$ python -q
>>> import numpy as np
>>> np.set_printoptions(suppress=True, linewidth=120)
>>> feats = np.loadtxt("layer10.csv", delimiter=",")
>>> print(feats)
[[-1.   0.9  0.1]
 [ 0.6 -1.3  0.4]
 [ 0.4  0.3  1.5]
 [-0.8 -1.1 -0.2]
 [-0.4 -1.7 -1.7]
 [ 0.7  0.1 -0.9]
 [ 1.  -1.1 -1.5]
 [-1.4  0.6  0.8]
 [-0.2  0.5 -0.1]
 [ 1.1 -0.4  1.1]
 [-0.4 -0.9 -0.2]
 [ 0.5 -0.1 -1.2]
 [ 1.1  0.4  0.2]
 [ 0.4 -0.7  1.5]
 [ 0.3  0.2  0.8]
 [-0.2  0.6 -0.3]
 [-0.8  1.1  0.1]
 [-0.4  1.6 -2. ]
 [-2.   2.5 -1.5]
 [ 0.  -1.1  0.7]
 [-6.5 -1.5 -1. ]
 [ 0.4 -0.6 -0.3]
 [ 0.2  0.4  1. ]
 [-1.3 -0.1  0.3]
 [ 0.7 -1.5 -0.4]
 [ 1.5  2.2  1.2]
 [ 0.8 -0.3 -1.3]]
>>> C2 = np.cov(feats, rowvar=False)
>>> print(round(float(np.corrcoef(feats[:, 1], feats[:, 2])[0, 1]), 1))
0.1
>>> print(C2.round(1))
[[2.3 0.1 0.4]
 [0.1 1.2 0.1]
 [0.4 0.1 1. ]]
>>> print(C2.shape)
(3, 3)
>>> print(np.argsort(-feats.std(axis=0).round(6), kind="stable"))
[0 1 2]
>>> print(np.argwhere(np.triu(np.abs(np.corrcoef(feats.T)) > 0.8, 1)))
[]
>>> print(np.round(np.corrcoef(feats.T), 1))
[[1.  0.1 0.2]
 [0.1 1.  0.1]
 [0.2 0.1 1. ]]
>>> print(np.median(feats, axis=0))
[ 0.2 -0.1 -0.1]
>>> print(np.round(np.linalg.eigvalsh(C2)[::-1], 1))
[2.4 1.2 0.9]
>>> print(np.round(feats.std(axis=0), 1))
[1.5 1.1 1. ]
>>> basis = feats[[18, 20]].astype(float)
>>> for _ in range(4):
...     lab = np.linalg.norm(feats[:, None] - basis, axis=-1).argmin(axis=1)
...     basis = np.array([feats[lab == j].mean(axis=0) for j in range(2)])
... 
>>> print(lab)
[0 0 0 0 0 0 0 0 0 0 0 0 0 0 0 0 0 0 0 0 1 0 0 0 0 0 0]
>>> print(np.round(basis[1] - basis[0], 1))
[-6.5 -1.5 -0.9]
>>> print(np.abs(basis[1] - basis[0]).argmax())
0
>>> lab = feats[:, 2] > np.median(feats[:, 2])
>>> u = feats[lab].mean(axis=0) - feats[~lab].mean(axis=0)
>>> print(lab.astype(int))
[1 1 1 0 0 0 0 1 0 1 0 0 1 1 1 0 1 0 0 1 0 0 1 1 0 1 0]
>>> print(np.argsort(-np.abs(u).round(6), kind="stable"))
[2 0 1]
>>> print(np.round((((feats - feats.mean(axis=0)) @ u > 0) == lab).mean(), 1))
1.0
>>> u, r1 = feats[17], feats[23]
>>> print(np.round(u @ u, 1))
6.7
>>> print(np.round(u @ r1, 1))
-0.2
>>> p = (u @ r1) / (u @ u) * u
>>> print(np.round(r1 - p, 1) + 0)
[-1.3  0.   0.2]
>>> print(np.linalg.matrix_rank(np.outer(u, r1)))
1
>>> Xc = feats - feats.mean(axis=0)
>>> Uu, s, Vt = np.linalg.svd(Xc, full_matrices=False)
>>> print(np.round((s ** 2).sum() ** 2 / (s ** 4).sum(), 1))
2.5
>>> print(np.abs(Vt[0]).argmax())
0
>>> print(np.abs(Uu[:, 0]).argmax())
20
>>> print(np.round(np.abs(Vt[-1]), 1))
[0.3 0.1 1. ]
>>> u = np.array([0, 0])
>>> E = 3 * np.eye(2) + np.outer(u, u)
>>> print(E)
[[3. 0.]
 [0. 3.]]
>>> print(np.trace(E))
6.0
>>> print(np.round(np.linalg.matrix_power(E, 2), 1))
[[9. 0.]
 [0. 9.]]
>>> print(np.round(np.sort(np.abs(np.linalg.eigvals(E))), 1))
[3. 3.]
>>> print(np.allclose(E @ E.T, E.T @ E))
True
>>> print((E + E.T) / 2)
[[3. 0.]
 [0. 3.]]
>>> q, R = np.linalg.qr(E)
>>> print(np.abs(np.diag(R)))
[3. 3.]
>>> print(np.trace(q @ q.T))
2.0
>>> J = np.loadtxt("run13.csv", delimiter=",")
>>> print(J)
[[ -3.  -3.  -3.  -3.  -3.  -3.]
 [ -3.  -6.  -6.  -6.  -6.  -6.]
 [ -3.  -6.  -9.  -9.  -9.  -9.]
 [ -3.  -6.  -9. -12. -12. -12.]
 [ -3.  -6.  -9. -12. -15. -15.]
 [ -3.  -6.  -9. -12. -15. -18.]]
>>> ev, evecs = np.linalg.eigh(J)
>>> vec = np.array([2, 3, 0, 3, 3, 1])
>>> print(np.round(evecs * np.abs(ev) @ evecs.T, 1))
[[ 3.  3.  3.  3.  3.  3.]
 [ 3.  6.  6.  6.  6.  6.]
 [ 3.  6.  9.  9.  9.  9.]
 [ 3.  6.  9. 12. 12. 12.]
 [ 3.  6.  9. 12. 15. 15.]
 [ 3.  6.  9. 12. 15. 18.]]
>>> print(np.abs(J).sum(axis=1).max(), round(float(np.abs(ev).max()), 1))
63.0 51.6
>>> s = 20 * 0.2 ** np.arange(3)
>>> q, _ = np.linalg.qr(np.array([[1.1, 0.6, -0.9], [-0.8, 0.0, -1.4], [0.7, -0.3, 0.3]]))
>>> rng = np.random.default_rng(7)
>>> arr = rng.normal(size=(18, 3)) * s @ q
>>> print(arr.round(1))
[[  0.7  -0.5   0.9]
 [ 12.2  11.4  -6.5]
 [  2.1  -2.4   4.5]
 [  9.8   7.7  -1.5]
 [ -3.5  -0.4  -2.5]
 [-12.6  -7.9  -0.9]
 [ 25.3  24.8 -14.9]
 [  0.6   4.5  -5.2]
 [ -1.7  -3.3  -0.8]
 [  7.6   7.1  -2.9]
 [ 21.4  19.6  -9.9]
 [ 14.1   8.9  -1.1]
 [  2.5  -0.8   2.5]
 [  1.8   1.4  -0.2]
 [ 17.3  16.5  -5.6]
 [ 24.   19.1  -5.2]
 [ 13.1   6.7   3.5]
 [ 17.2  15.7  -5.8]]
>>> d = np.linalg.norm(arr[:, None] - arr[None], axis=-1)
>>> print(d[13].round(6).argsort(kind="stable")[:4])
[13  0 12  8]
>>> print(np.unravel_index(d.round(6).argmax(), d.shape))
(np.int64(5), np.int64(6))
>>> print(d[13].round(1))
[ 2.4 15.8  6.  10.3  6.  17.2 36.3  6.   5.9  8.6 28.5 14.5  3.5  0.  22.3 28.9 13.  21.8]
>>> print(np.linalg.matrix_rank(d ** 2))
5
>>> print(d.shape)
(18, 18)
>>> print(np.round(np.linalg.norm(arr - arr.mean(axis=0), axis=1), 1))
[11.5  6.8 13.6  2.  14.1 25.9 27.2  8.6 14.7  0.8 19.3  6.2 11.2  9.2 13.2 19.8  7.9 12.6]
>>> q, evecs = np.linalg.qr(feats[:, :2])[0], np.linalg.qr(feats[:, 2:])[0]
>>> s = np.linalg.svd(q.T @ evecs, compute_uv=False)
>>> print(np.round(np.degrees(np.arccos(s.clip(0, 1))), 1))
[74.7]
>>> Xc = (arr - arr.mean(axis=0)) / arr.std(axis=0)
>>> print(np.round(Xc.std(axis=0), 1))
[1. 1. 1.]
>>> beta = np.linalg.lstsq(np.delete(Xc, 2, axis=1), Xc[:, 2])[0]
>>> print(beta.round(1))
[ 1.9 -2.6]
>>> Xc = arr - arr.mean(axis=0)
>>> evecs = np.linalg.svd(Xc)[2][:2]
>>> Y = Xc - Xc @ evecs.T @ evecs
>>> print(np.linalg.norm(Y, axis=1).round(6).argmax())
8
>>> print(round(float(np.linalg.norm(Y) / np.linalg.norm(Xc)), 1))
0.0
>>> print(np.round((Xc @ evecs.T).std(axis=0), 1))
[13.8  3.7]
>>> M = np.array([[0, 0, 0, 0, 0],
...     [0, 1, 0, -1, -1],
...     [0, 0, 0, 0, 0],
...     [0, -1, 0, 1, 1],
...     [0, -1, 0, 1, 1]])
>>> r = np.linalg.matrix_rank(M)
>>> print(r)
1
>>> ns = np.linalg.svd(M)[2][r:].T
>>> print(ns.shape)
(5, 4)
>>> print([int(np.linalg.matrix_rank(M[:, :j + 1])) for j in range(5)])
[0, 1, 1, 1, 1]
>>> print(np.linalg.matrix_rank(M.T @ M), np.linalg.matrix_rank(M @ M.T))
1 1
>>> print(np.linalg.matrix_rank(M, rtol=0.1))
1
>>> print([round(float(x), 1) for x in np.linalg.svd(M, compute_uv=False)[:3]])
[3.0, 0.0, 0.0]
>>> print(np.linalg.cond(M) > 100)
True
>>> W0 = np.loadtxt("mat.csv", delimiter=",")
>>> print(W0)
[[ 0.  0.  0.  1. -2. -1.]
 [ 0.  0.  0.  2.  1. -2.]
 [ 0.  0.  0.  0. -1.  1.]
 [ 1.  2.  0.  0.  0.  0.]
 [-2.  1. -1.  0.  0.  0.]
 [-1. -2.  1.  0.  0.  0.]]
>>> print(round(np.abs(np.linalg.eigvals(W0)).max(), 1))
3.3
>>> print((W0 + W0.T) / 2)
[[ 0.  0.  0.  1. -2. -1.]
 [ 0.  0.  0.  2.  1. -2.]
 [ 0.  0.  0.  0. -1.  1.]
 [ 1.  2.  0.  0.  0.  0.]
 [-2.  1. -1.  0.  0.  0.]
 [-1. -2.  1.  0.  0.  0.]]
>>> print(np.round(np.sort(np.abs(np.linalg.eigvals(W0))), 1))
[0.6 0.6 2.4 2.4 3.3 3.3]
>>> ev, evecs = np.linalg.eigh(W0)
>>> print(np.round(evecs.T @ evecs, 1) + 0)
[[1. 0. 0. 0. 0. 0.]
 [0. 1. 0. 0. 0. 0.]
 [0. 0. 1. 0. 0. 0.]
 [0. 0. 0. 1. 0. 0.]
 [0. 0. 0. 0. 1. 0.]
 [0. 0. 0. 0. 0. 1.]]
>>> print(np.round(evecs.T @ W0 @ evecs, 1) + 0)
[[-3.3  0.   0.   0.   0.   0. ]
 [ 0.  -2.4  0.   0.   0.   0. ]
 [ 0.   0.  -0.6  0.   0.   0. ]
 [ 0.   0.   0.   0.6  0.   0. ]
 [ 0.   0.   0.   0.   2.4  0. ]
 [ 0.   0.   0.   0.   0.   3.3]]
>>> print(np.unique(ev.round(6) + 0, return_counts=True)[1])
[1 1 1 1 1 1]
>>> print(ev.round(1))
[-3.3 -2.4 -0.6  0.6  2.4  3.3]
>>> print(np.abs(evecs[:, -1]).round(6).argmax())
1
>>> print(round(float(ev.sum()), 1), np.trace(W0))
0.0 0.0
>>> vec = np.array([-3, -1, 3, 1, -1, 2])
>>> y = W0 @ vec
>>> beta, lr = np.zeros(6), 1 / np.linalg.norm(W0, 2) ** 2
>>> for i in range(6):
...     beta -= lr * W0.T @ (W0 @ beta - y)
...     if i % 1 == 0: print(i, round(np.linalg.norm(W0 @ beta - y), 1))
... 
0 2.9
1 2.3
2 2.1
3 2.0
4 1.9
5 1.9
>>> print(round(float(np.linalg.cond(W0)), 1))
5.2
>>> print(beta.round(1))
[-2.3 -1.9  0.8 -0.1 -1.2  1. ]
>>> ev, evecs = np.linalg.eigh(W0)
>>> vec = np.array([-3, -3, -4, -4, 4, -4])
>>> print(vec @ W0 @ vec)
88.0
>>> print((np.sign(evecs[:, -1].round(6)) == np.sign(evecs[0, -1].round(6))).astype(int))
[1 1 0 1 1 0]
>>> ev, evecs = np.linalg.eigh(E)
>>> vec = np.array([2, 0])
>>> print(evecs * np.abs(ev) @ evecs.T)
[[3. 0.]
 [0. 3.]]
>>> print(np.round(np.linalg.eigvalsh(E[1:, 1:]), 1))
[3.]
>>> print(evecs * np.maximum(ev, 0) @ evecs.T)
[[3. 0.]
 [0. 3.]]
>>> print(vec @ E @ vec / (vec @ vec), ev[0], ev[-1])
3.0 3.0 3.0
>>> data = np.load("w.npy")
>>> print(data)
[[-28.7  19.7  15.5  -1.6 -24.8]
 [-16.    7.8  -4.7  -8.7   9. ]
 [ 14.3   0.3   1.2 -22.8  11.2]
 [-10.4  22.5  -8.1  -3.4 -28. ]
 [ 34.3   5.5 -12.5  14.2  21.1]
 [-20.1   3.7  20.6 -12.1  13.6]
 [-10.2 -27.3  -8.5  14.9   2.8]
 [ -7.4 -13.2  24.1  -6.2  30.8]
 [ 11.2 -28.3 -21.4  25.9  -3.4]
 [-26.2  37.6  26.7 -10.4 -18.5]
 [ 22.7  13.8  -1.   -9.2   5.5]
 [ 21.3   5.   29.1  -6.6 -26.5]
 [-13.8  -9.2 -11.6  15.7  21.9]
 [ 10.7   3.4  -6.7  19.4 -10.9]
 [ 12.  -20.9   3.1   2.    0.3]
 [ 16.6  -4.8   7.2  -2.1  11.8]
 [  6.9  11.   -1.4 -25.9 -35. ]
 [ 12.7 -47.7  35.   -3.2  -7.7]
 [ -7.8 -11.9 -21.4  -9.3 -25.6]
 [ -6.5  23.1  15.   20.3   6.8]
 [ 15.8   5.3   1.   -6.5   6.6]
 [  7.6   3.5 -10.3   4.5  -4.7]
 [ 17.4 -29.3  -9.9  22.1 -23.8]
 [ 15.5  27.6 -24.   -2.1  -3.9]]
>>> vec = np.array([2, 2, 1, 2, 1])
>>> y = data @ vec
>>> beta, lr = np.zeros(5), 1 / np.linalg.norm(data, 2) ** 2
>>> for i in range(30):
...     beta -= lr * data.T @ (data @ beta - y)
...     if i % 5 == 0: print(i, round(np.linalg.norm(data @ beta - y), 1))
... 
0 150.0
5 32.1
10 8.6
15 2.3
20 0.6
25 0.2
>>> print(beta.round(1))
[2. 2. 1. 2. 1.]
>>> print(np.round(np.linalg.cond(data), 1))
2.1
>>> basis = data[[21, 3]].astype(float)
>>> for _ in range(3):
...     lab = np.linalg.norm(data[:, None] - basis, axis=-1).argmin(axis=1)
...     basis = np.array([data[lab == j].mean(axis=0) for j in range(2)])
... 
>>> print(lab)
[1 0 0 1 0 0 0 0 0 1 0 0 0 0 0 0 1 0 0 0 0 0 0 0]
>>> print(basis.round(1))
[[  6.5  -4.7   0.2   2.5   1.7]
 [-14.6  22.7   8.2 -10.3 -26.6]]
>>> print(np.bincount(lab))
[20  4]
>>> print(np.round(basis[1] - basis[0], 1))
[-21.1  27.4   8.  -12.8 -28.3]
